% ipython --no-banner

In [1]: import numpy as np

In [2]: np.set_printoptions(precision=3, suppress=True, linewidth=200)

In [3]: mat = np.load("w.npy")

In [4]: mat
Out[4]: 
array([[-1.,  1.,  1.,  1.,  1.],
       [ 1., -1.,  1.,  1.,  1.],
       [ 1.,  1., -1.,  1.,  1.],
       [ 1.,  1.,  1., -1.,  1.],
       [ 1.,  1.,  1.,  1., -1.]])

In [5]: # symmetric, so the eigenvalues are real

In [6]: vec = np.array([3, 1, 0, 1, 2])

In [7]: (mat @ vec).argmax()
Out[7]: np.int64(2)

In [8]: (mat * vec).sum(axis=1)
Out[8]: array([1., 5., 7., 5., 3.])

In [9]: np.linalg.norm(mat @ vec) <= np.linalg.norm(mat, 2) * np.linalg.norm(vec) + 1e-9
Out[9]: np.True_

In [10]: mat @ np.ones(5)
Out[10]: array([3., 3., 3., 3., 3.])

In [11]: mat * vec
Out[11]: 
array([[-3.,  1.,  0.,  1.,  2.],
       [ 3., -1.,  0.,  1.,  2.],
       [ 3.,  1., -0.,  1.,  2.],
       [ 3.,  1.,  0., -1.,  2.],
       [ 3.,  1.,  0.,  1., -2.]])

In [12]: W0 = np.diag(np.array([4, 0, 5, 4, 5])) + -3 * np.eye(5, k=1) + -3 * np.eye(5, k=-1)

In [13]: W0
Out[13]: 
array([[ 4., -3.,  0.,  0.,  0.],
       [-3.,  0., -3.,  0.,  0.],
       [ 0., -3.,  5., -3.,  0.],
       [ 0.,  0., -3.,  4., -3.],
       [ 0.,  0.,  0., -3.,  5.]])

In [14]: # equal to its transpose

In [15]: left, s, VT = np.linalg.svd(W0, full_matrices=False)

In [16]: np.round(left.T @ left, 3) + 0
Out[16]: 
array([[1., 0., 0., 0., 0.],
       [0., 1., 0., 0., 0.],
       [0., 0., 1., 0., 0.],
       [0., 0., 0., 1., 0.],
       [0., 0., 0., 0., 1.]])

In [17]: np.allclose(left * s @ VT, W0)
Out[17]: True

In [18]: s / s[0]
Out[18]: array([1.   , 0.694, 0.499, 0.303, 0.071])

In [19]: w, evecs = np.linalg.eigvalsh(W0)
Traceback (most recent call last):
  Cell In[19], line 1
    w, evecs = np.linalg.eigvalsh(W0)
ValueError: too many values to unpack (expected 2)


In [20]: w, evecs = np.linalg.eigh(W0)

In [21]: round(w.sum(), 3), np.trace(W0)
Out[21]: (np.float64(18.0), np.float64(18.0))

In [22]: np.abs(evecs[:, -1]).round(6).argmax()
Out[22]: np.int64(2)

In [23]: np.abs(evecs[:, -1])
Out[23]: array([0.142, 0.245, 0.608, 0.602, 0.432])

In [24]: np.unique(w.round(6) + 0, return_counts=True)[1]
Out[24]: array([1, 1, 1, 1, 1])

In [25]: np.round(evecs @ np.diag(w) @ evecs.T, 3) + 0
Out[25]: 
array([[ 4., -3.,  0.,  0.,  0.],
       [-3.,  0., -3.,  0.,  0.],
       [ 0., -3.,  5., -3.,  0.],
       [ 0.,  0., -3.,  4., -3.],
       [ 0.,  0.,  0., -3.,  5.]])

In [26]: np.round(evecs.T @ evecs, 3) + 0
Out[26]: 
array([[1., 0., 0., 0., 0.],
       [0., 1., 0., 0., 0.],
       [0., 0., 1., 0., 0.],
       [0., 0., 0., 1., 0.],
       [0., 0., 0., 0., 1.]])

In [27]: np.linalg.svd(W0, compute_uv=False)
Out[27]: array([9.181, 6.368, 4.581, 2.783, 0.652])

In [28]: np.linalg.eigvalsh(W0 @ W0)
Out[28]: array([ 0.425,  7.743, 20.99 , 40.552, 84.29 ])
